>>> import numpy as np
>>> np.set_printoptions(precision=2, suppress=True, linewidth=160, floatmode="fixed")
>>> E = np.loadtxt("block4.csv", delimiter=",")
>>> E
array([[-0.52, -0.14, -1.77, -0.84],
       [-0.14, -0.48,  0.84, -2.33],
       [-1.77,  0.84,  0.40,  0.27],
       [-0.84, -2.33,  0.27, -0.39]])
>>> # equal to its transpose
>>> vals, evecs = np.linalg.eigh(E)
>>> x0 = np.array([1, 2, 0, 0])
>>> x0 @ E @ x0 / (x0 @ x0), np.round(vals[0], 2), np.round(vals[-1], 2)
(np.float64(-0.6), np.float64(-3.0), np.float64(2.0))
>>> evecs * np.maximum(vals, 0) @ evecs.T
array([[ 0.75, -0.01, -0.90, -0.36],
       [-0.01,  1.00,  0.38, -0.93],
       [-0.90,  0.38,  1.21,  0.09],
       [-0.36, -0.93,  0.09,  1.04]])
>>> evecs * np.abs(vals) @ evecs.T
array([[ 2.02,  0.12, -0.03,  0.12],
       [ 0.12,  2.48, -0.09,  0.47],
       [-0.03, -0.09,  2.01, -0.09],
       [ 0.12,  0.47, -0.09,  2.47]])
>>> np.abs(E).sum(axis=1).max(), round(np.abs(vals).max(), 2)
(np.float64(3.83), np.float64(3.0))
>>> out = np.linalg.inv(E)
>>> round(float(np.linalg.slogdet(E)[0]), 2)
1.0
>>> np.allclose(out, E.T)
False
>>> np.round(E @ out, 2) + 0
array([[1.00, 0.00, 0.00, 0.00],
       [0.00, 1.00, 0.00, 0.00],
       [0.00, 0.00, 1.00, 0.00],
       [0.00, 0.00, 0.00, 1.00]])
>>> np.linalg.inv(out)
array([[-0.52, -0.14, -1.77, -0.84],
       [-0.14, -0.48,  0.84, -2.33],
       [-1.77,  0.84,  0.40,  0.27],
       [-0.84, -2.33,  0.27, -0.39]])
>>> (np.abs(out) > 1e-9).astype(int)
array([[1, 1, 1, 1],
       [1, 1, 1, 1],
       [1, 1, 1, 1],
       [1, 1, 1, 1]])
>>> np.linalg.det(E) * out
array([[ -2.84,   0.41, -10.86,  -3.83],
       [  0.41,   1.86,   4.09,  -9.17],
       [-10.86,   4.09,   2.52,   0.72],
       [ -3.83,  -9.17,   0.72,   2.38]])
>>> Q, Rm = np.linalg.qr(E)
>>> np.abs(np.diag(Rm))
array([2.03, 2.51, 2.01, 2.33])
>>> np.round(Q.T @ Q, 2) + 0
array([[1.00, 0.00, 0.00, 0.00],
       [0.00, 1.00, 0.00, 0.00],
       [0.00, 0.00, 1.00, 0.00],
       [0.00, 0.00, 0.00, 1.00]])
>>> np.allclose(Rm.T @ Rm, E.T @ E)
True
>>> round(np.linalg.eigvalsh(E).min(), 2)
np.float64(-3.0)
>>> [round(float(np.linalg.det(E[:i, :i])), 2) + 0 for i in range(1, 5)]
[-0.52, 0.23, 2.38, 23.85]
>>> np.all(np.linalg.eigvalsh(E) > 0)
np.False_
>>> blk = np.stack([E, 4 * E, E[::-1]])
>>> np.linalg.norm(blk, axis=(1, 2))
array([ 4.58, 18.31,  4.58])
>>> np.linalg.det(blk)
array([  23.85, 6105.48,   23.85])
>>> np.einsum("bij,cij->bc", blk, blk)
array([[ 20.94,  83.78,   0.33],
       [ 83.78, 335.10,   1.31],
       [  0.33,   1.31,  20.94]])
>>> np.linalg.matrix_rank(blk.reshape(3, -1))
np.int64(2)
>>> blk.shape
(3, 4, 4)
>>> np.linalg.matrix_rank(blk)
array([4, 4, 4])
>>> (blk @ E.T).shape
(3, 4, 4)
>>> arr = np.loadtxt("arr.csv", delimiter=",")
>>> arr
array([[2.00, 4.00, 0.00, 1.00],
       [5.00, 3.00, 5.00, 3.00],
       [5.00, 5.00, 2.00, 5.00],
       [1.00, 1.00, 5.00, 0.00]])
>>> def softmax(z):
...     e = np.exp(z - z.max(axis=-1, keepdims=True))
...     return e / e.sum(axis=-1, keepdims=True)
... 
>>> softmax(arr[1] + 3)
array([0.44, 0.06, 0.44, 0.06])
>>> scores = arr @ arr.T / np.sqrt(4)
>>> np.round(softmax(scores), 2) + 0
array([[0.00, 0.01, 0.99, 0.00],
       [0.00, 0.82, 0.18, 0.00],
       [0.00, 0.00, 1.00, 0.00],
       [0.00, 0.95, 0.00, 0.05]])
>>> out = arr / np.linalg.norm(arr, axis=1, keepdims=True)
>>> cov = out @ out.T
>>> np.round(np.degrees(np.arccos(np.clip(cov[1, 0], -1, 1))), 2)
np.float64(48.58)
>>> np.argwhere(np.triu(np.abs(cov) > 0.95, 1))
array([], shape=(0, 2), dtype=int64)
>>> cov
array([[1.00, 0.66, 0.86, 0.25],
       [0.66, 1.00, 0.89, 0.77],
       [0.86, 0.89, 1.00, 0.43],
       [0.25, 0.77, 0.43, 1.00]])
